% ipython --no-banner

In [1]: import numpy as np

In [2]: np.set_printoptions(precision=2, suppress=True, linewidth=200, sign=" ")

In [3]: tidy = lambda a: np.round(a, 2) + 0

In [4]: F = np.load("w.npy")

In [5]: print(F)
[[ 0  3  2]
 [ 0  0  5]
 [ 0  0  0]]

In [6]: w1 = np.array([[-9, -1, 6, -2, 1], [8, -8, -8, 7, 2], [-6, 9, 9, -1, 8]])

In [7]: beta = np.array([1, -2, 1, 2, -1])

In [8]: H = np.maximum(F @ w1 + beta, 0)

In [9]: (H > 0).astype(int)
Out[9]: 
array([[ 1,  0,  0,  1,  1],
       [ 0,  1,  1,  0,  1],
       [ 1,  0,  1,  1,  0]])

In [10]: tidy((H > 0).mean(axis=0))
Out[10]: array([ 0.67,  0.33,  0.67,  0.67,  0.67])

In [11]: Z = np.array([[0, 2, 1], [2, 2, 0], [0, 0, 2], [2, 1, 0], [2, 1, 2]])

In [12]: print((H @ Z).round(6).argmax(axis=1))
[ 0  2  0]

In [13]: arr = np.load("mat.npy")

In [14]: arr
Out[14]: 
array([[ 0,  0,  1],
       [ 0,  1,  0],
       [ 1,  0,  0]])

In [15]: # 2 blocks once reordered

In [16]: vec = np.array([2, 6, 0])

In [17]: tidy(np.linalg.norm(vec)), tidy(np.linalg.norm(arr @ vec))
Out[17]: (np.float64(6.32), np.float64(6.32))

In [18]: [p for p in range(1, 25) if np.allclose(np.linalg.matrix_power(arr, p), np.eye(3))]
Out[18]: [2, 4, 6, 8, 10, 12, 14, 16, 18, 20, 22, 24]

In [19]: 3 - np.linalg.matrix_rank(arr - np.eye(3), tol=1e-8)
Out[19]: np.int64(2)

In [20]: print(tidy(np.sort(np.abs(np.degrees(np.angle(np.linalg.eigvals(arr)))))))
[   0.    0.  180.]

In [21]: tidy(np.linalg.det(arr))
Out[21]: np.float64(-1.0)

In [22]: tidy(np.linalg.norm(arr, 2))
Out[22]: np.float64(1.0)

In [23]: tidy(np.linalg.norm(arr) ** 2 / np.linalg.norm(arr, 2) ** 2)
Out[23]: np.float64(3.0)

In [24]: print(tidy(np.linalg.norm(arr, "nuc")))
3.0

In [25]: tidy(np.linalg.norm(arr[2], 1)), tidy(np.linalg.norm(arr[2], np.inf))
Out[25]: (np.float64(1.0), np.float64(1.0))

In [26]: tidy(np.linalg.pinv(arr))
Out[26]: 
array([[ 0.,  0.,  1.],
       [ 0.,  1.,  0.],
       [ 1.,  0.,  0.]])

In [27]: arr @ arr.T
Out[27]: 
array([[ 1,  0,  0],
       [ 0,  1,  0],
       [ 0,  0,  1]])

In [28]: arr[:, 0] @ arr[:, 2]
Out[28]: np.int64(0)

In [29]: tidy(np.linalg.norm(arr, axis=0))
Out[29]: array([ 1.,  1.,  1.])

In [30]: t3 = np.stack([arr, 5 * arr, arr[::-1]])

In [31]: np.linalg.matrix_rank(t3.reshape(3, -1))
Out[31]: np.int64(2)

In [32]: np.einsum("bij,cij->bc", t3, t3)
Out[32]: 
array([[  3,  15,   1],
       [ 15,  75,   5],
       [  1,   5,   3]])

In [33]: tidy(np.linalg.norm(t3, axis=(1, 2)))
Out[33]: array([ 1.73,  8.66,  1.73])

In [34]: t3.shape
Out[34]: (3, 3, 3)

In [35]: np.linalg.matrix_rank(t3)
Out[35]: array([ 3,  3,  3])

In [36]: U, sig, Vt = np.linalg.svd(arr, full_matrices=False)

In [37]: np.allclose(U * sig @ Vt, arr)
Out[37]: True

In [38]: Vt @ Vt.T
Out[38]: 
array([[ 1.,  0.,  0.],
       [ 0.,  1.,  0.],
       [ 0.,  0.,  1.]])

In [39]: sig
Out[39]: array([ 1.,  1.,  1.])

In [40]: tidy(np.cumsum(sig ** 2) / np.sum(sig ** 2))
Out[40]: array([ 0.33,  0.67,  1.  ])

In [41]: tidy(np.sqrt((sig ** 2).sum())), tidy(np.linalg.norm(arr))
Out[41]: (np.float64(1.73), np.float64(1.73))

In [42]: U.T @ arr @ Vt.T
Out[42]: 
array([[ 1.,  0.,  0.],
       [ 0.,  1.,  0.],
       [ 0.,  0.,  1.]])

In [43]: print(U.T @ U)
[[ 1.  0.  0.]
 [ 0.  1.  0.]
 [ 0.  0.  1.]]

In [44]: K = np.array([[1.0, 0.7, 0.49], [0.7, 1.0, 0.7], [0.49, 0.7, 1.0]])

In [45]: vec = np.ones(3)

In [46]: for _ in range(4):
    ...:     vec = K @ vec
    ...:     vec /= np.linalg.norm(vec)
    ...:     print(round(vec @ K @ vec, 2))
    ...: 
2.26
2.26
2.26
2.26

In [47]: tidy(vec)
Out[47]: array([ 0.56,  0.62,  0.56])

In [48]: tidy(np.linalg.eigvalsh(K)[-1])
Out[48]: np.float64(2.26)

In [49]: f = np.array([2, -4, 4])

In [50]: tidy(np.array([np.convolve(row, f, "same") for row in K]))
Out[50]: 
array([[-2.6 ,  2.18,  0.84],
       [-0.8 ,  0.2 ,  1.2 ],
       [-0.56,  1.16, -1.2 ]])

In [51]: tidy(np.cross(K[1, :3], K[0, :3]))
Out[51]: array([ 0.  ,  0.36, -0.51])

In [52]: q, R = np.linalg.qr(K)

In [53]: tidy(np.abs(np.diag(R)))
Out[53]: array([ 1.32,  0.47,  0.42])

In [54]: print(q.shape, R.shape)
(3, 3) (3, 3)

In [55]: tidy(abs(R[0, 0])), tidy(np.linalg.norm(K[:, 0]))
Out[55]: (np.float64(1.32), np.float64(1.32))

In [56]: feats = np.array([[2.0, 0.0, 3.0, 3.0, 2.0],
    ...:     [1.0, 1.0, 2.0, 2.0, 3.0],
    ...:     [0.0, 0.0, 2.0, 0.0, -2.0],
    ...:     [0.0, 0.0, 2.0, -2.0, -2.0],
    ...:     [0.0, 0.0, -1.0, 0.0, -2.0]])

In [57]: feats
Out[57]: 
array([[ 2.,  0.,  3.,  3.,  2.],
       [ 1.,  1.,  2.,  2.,  3.],
       [ 0.,  0.,  2.,  0., -2.],
       [ 0.,  0.,  2., -2., -2.],
       [ 0.,  0., -1.,  0., -2.]])

In [58]: np.linalg.matrix_power(arr, 100)
Out[58]: 
array([[ 1,  0,  0],
       [ 0,  1,  0],
       [ 0,  0,  1]])

In [59]: tidy(np.sort(np.abs(np.linalg.eigvals(arr)))[::-1])
Out[59]: array([ 1.,  1.,  1.])

In [60]: print(arr.sum(axis=1))
[ 1  1  1]

In [61]: p = np.eye(3)[2]

In [62]: for _ in range(6):
    ...:     p = p @ arr
    ...:     print(p.round(2))
    ...: 
[ 1.  0.  0.]
[ 0.  0.  1.]
[ 1.  0.  0.]
[ 0.  0.  1.]
[ 1.  0.  0.]
[ 0.  0.  1.]

In [63]: f = np.array([-2, -1, 1, 1, -2])

In [64]: B = feats + np.outer(f, np.eye(5)[4])

In [65]: np.linalg.matrix_rank(np.linalg.inv(B) - np.linalg.inv(feats), tol=1e-8)
Out[65]: np.int64(1)

In [66]: vec = np.array([2, -1, 1, -2, -2])

In [67]: target = feats @ vec

In [68]: target
Out[68]: array([-3., -7.,  6., 10.,  3.])

In [69]: tidy(np.linalg.solve(feats, feats[:, 3]))
Out[69]: array([ 0.,  0.,  0.,  1.,  0.])

In [70]: tidy(np.linalg.solve(feats.T, feats[3]))
Out[70]: array([ 0.,  0.,  0.,  1.,  0.])

In [71]: tidy(np.linalg.solve(feats, 3 * target))
Out[71]: array([ 6., -3.,  3., -6., -6.])

In [72]: print(tidy(np.linalg.solve(feats, target + feats[:, 1])))
[ 2.  0.  1. -2. -2.]

In [73]: tidy(np.linalg.solve(feats, target))
Out[73]: array([ 2., -1.,  1., -2., -2.])

In [74]: rng = np.random.default_rng(4808)

In [75]: z = rng.permutation(5)

In [76]: print(z)
[ 4  2  1  3  0]

In [77]: B = feats[z][:, z]

In [78]: np.allclose(B, feats)
Out[78]: False

In [79]: tidy(np.sort(np.abs(np.linalg.eigvals(B))))
Out[79]: array([ 1.  ,  2.  ,  2.  ,  2.45,  2.45])

In [80]: q = feats.astype(float).copy()

In [81]: for j in range(5):
    ...:     q[:, j] -= q[:, :j] @ (q[:, :j].T @ q[:, j])
    ...:     q[:, j] /= np.linalg.norm(q[:, j])
    ...: 

In [82]: tidy(q.T @ q)
Out[82]: 
array([[ 1.,  0.,  0.,  0.,  0.],
       [ 0.,  1.,  0.,  0.,  0.],
       [ 0.,  0.,  1.,  0.,  0.],
       [ 0.,  0.,  0.,  1.,  0.],
       [ 0.,  0.,  0.,  0.,  1.]])

In [83]: tidy(q.T @ feats)
Out[83]: 
array([[ 2.24,  0.45,  3.58,  3.58,  3.13],
       [ 0.  ,  0.89,  0.45,  0.45,  1.79],
       [ 0.  ,  0.  ,  3.  , -1.33, -2.  ],
       [ 0.  ,  0.  ,  0.  ,  1.49,  0.89],
       [ 0.  ,  0.  ,  0.  ,  0.  ,  2.68]])

In [84]: X = np.load("x.npy")

In [85]: X
Out[85]: 
array([[-0.92,  0.23, -0.69, -0.27],
       [ 0.23,  0.49, -1.55,  0.28],
       [-0.69, -1.55, -1.56,  1.47],
       [-0.27,  0.28,  1.47,  0.99]])

In [86]: ev, V = np.linalg.eig(X)

In [87]: tidy(np.sort(np.linalg.eigvals(X @ X)))
Out[87]: array([ 0.99,  1.  ,  4.01,  8.99])

In [88]: tidy(np.sort(np.linalg.eigvals(np.linalg.inv(X))))
Out[88]: array([-1.  , -0.33,  0.5 ,  1.  ])

In [89]: tidy(np.sort(np.linalg.eigvals(X.T)))
Out[89]: array([-3., -1.,  1.,  2.])

In [90]: print(tidy(ev))
[-3. -1.  2.  1.]

In [91]: tidy(np.abs(np.linalg.eigvals(X)).max())
Out[91]: np.float64(3.0)

In [92]: print(tidy(np.linalg.matrix_power(X, 2)))
[[ 1.45  0.89  0.96 -0.97]
 [ 0.89  2.77  1.91 -1.93]
 [ 0.96  1.91  7.47 -1.09]
 [-0.97 -1.93 -1.09  3.29]]

In [93]: tidy(np.linalg.det(X))
Out[93]: np.float64(5.97)

In [94]: tidy(np.trace(X))
Out[94]: np.float64(-1.0)

In [95]: np.allclose(X, X.T)
Out[95]: True

In [96]: vec = np.array([2, 2, 6, 8])

In [97]: target = X @ vec

In [98]: print(tidy(target))
[-7.68 -5.62 -2.08 16.76]

In [99]: tidy(np.linalg.solve(X, 4 * target))
Out[99]: array([  8.,   8.,  24.,  32.])

In [100]: B = np.array([[1, 1], [1, -1]])

In [101]: mat = np.kron(B, np.kron(B, B))[rng.permutation(8)][:2]

In [102]: mat
Out[102]: 
array([[ 1,  1, -1, -1,  1,  1, -1, -1],
       [ 1, -1,  1, -1,  1, -1,  1, -1]])

In [103]: cov = mat.T @ mat

In [104]: print(np.diag(cov))
[ 2  2  2  2  2  2  2  2]

In [105]: cov
Out[105]: 
array([[ 2,  0,  0, -2,  2,  0,  0, -2],
       [ 0,  2, -2,  0,  0,  2, -2,  0],
       [ 0, -2,  2,  0,  0, -2,  2,  0],
       [-2,  0,  0,  2, -2,  0,  0,  2],
       [ 2,  0,  0, -2,  2,  0,  0, -2],
       [ 0,  2, -2,  0,  0,  2, -2,  0],
       [ 0, -2,  2,  0,  0, -2,  2,  0],
       [-2,  0,  0,  2, -2,  0,  0,  2]])

In [106]: (mat @ mat.T).shape
Out[106]: (2, 2)

In [107]: print(np.allclose(cov, cov.T))
True

In [108]: print(tidy(np.linalg.svd(mat, compute_uv=False) ** 2))
[ 8.  8.]

In [109]: t = np.radians(15)

In [110]: R = np.eye(5)

In [111]: R[0, 0] = R[3, 3] = np.cos(t)

In [112]: R[0, 3], R[3, 0] = -np.sin(t), np.sin(t)

In [113]: print(tidy(R))
[[ 0.97  0.    0.   -0.26  0.  ]
 [ 0.    1.    0.    0.    0.  ]
 [ 0.    0.    1.    0.    0.  ]
 [ 0.26  0.    0.    0.97  0.  ]
 [ 0.    0.    0.    0.    1.  ]]

In [114]: B = feats @ R.T

In [115]: np.allclose(feats @ feats.T, B @ B.T)
Out[115]: True

In [116]: tidy(np.linalg.det(R)), tidy(np.trace(R))
Out[116]: (np.float64(1.0), np.float64(4.93))

In [117]: B = R + rng.integers(-2, 3, (5, 1)) @ rng.integers(-2, 3, (1, 5))

In [118]: tidy(B)
Out[118]: 
array([[-1.03,  2.  , -2.  ,  3.74,  0.  ],
       [ 1.  ,  0.  ,  1.  , -2.  ,  0.  ],
       [ 1.  , -1.  ,  2.  , -2.  ,  0.  ],
       [-0.74,  1.  , -1.  ,  2.97,  0.  ],
       [-2.  ,  2.  , -2.  ,  4.  ,  1.  ]])

In [119]: np.abs(B - R).sum(axis=1)
Out[119]: array([ 10.,   5.,   5.,   5.,  10.])

In [120]: np.linalg.matrix_rank(B - R, tol=1e-8)
Out[120]: np.int64(1)

In [121]: tidy(np.linalg.svd(B - R, compute_uv=False))
Out[121]: array([ 8.77,  0.  ,  0.  ,  0.  ,  0.  ])

In [122]: B = np.array([[-5, 1, 8, -6], [-9, 3, 2, 4], [4, -9, -1, -6], [-9, -9, -7, -9]])

In [123]: B[-1] = B[0]

In [124]: data = B + 0.05 * np.eye(4)

In [125]: data
Out[125]: 
array([[-4.95,  1.  ,  8.  , -6.  ],
       [-9.  ,  3.05,  2.  ,  4.  ],
       [ 4.  , -9.  , -0.95, -6.  ],
       [-5.  ,  1.  ,  8.  , -5.95]])

In [126]: U, sig, Vt = np.linalg.svd(data)

In [127]: tidy(sig)
Out[127]: array([ 16.71,  13.85,   4.9 ,   0.01])

In [128]: B = U[:, :3] @ np.diag(sig[:3]) @ Vt[:3]

In [129]: print(tidy(np.abs(data - B).max()))
0.0

In [130]: print(tidy(np.linalg.norm(data - B) / np.linalg.norm(data)))
0.0

In [131]: f, r1 = data[2], data[0]

In [132]: print(tidy(f @ f))
133.9

In [133]: p = (f @ r1) / (f @ f) * f

In [134]: tidy(np.outer(f, r1))
Out[134]: 
array([[-19.8 ,   4.  ,  32.  , -24.  ],
       [ 44.55,  -9.  , -72.  ,  54.  ],
       [  4.7 ,  -0.95,  -7.6 ,   5.7 ],
       [ 29.7 ,  -6.  , -48.  ,  36.  ]])

In [135]: [round(float(x), 2) for x in np.linalg.svd(data, compute_uv=False)[:3]]
Out[135]: [16.71, 13.85, 4.9]

In [136]: tidy(np.linalg.norm(data, 2) / np.linalg.norm(data))
Out[136]: np.float64(0.75)
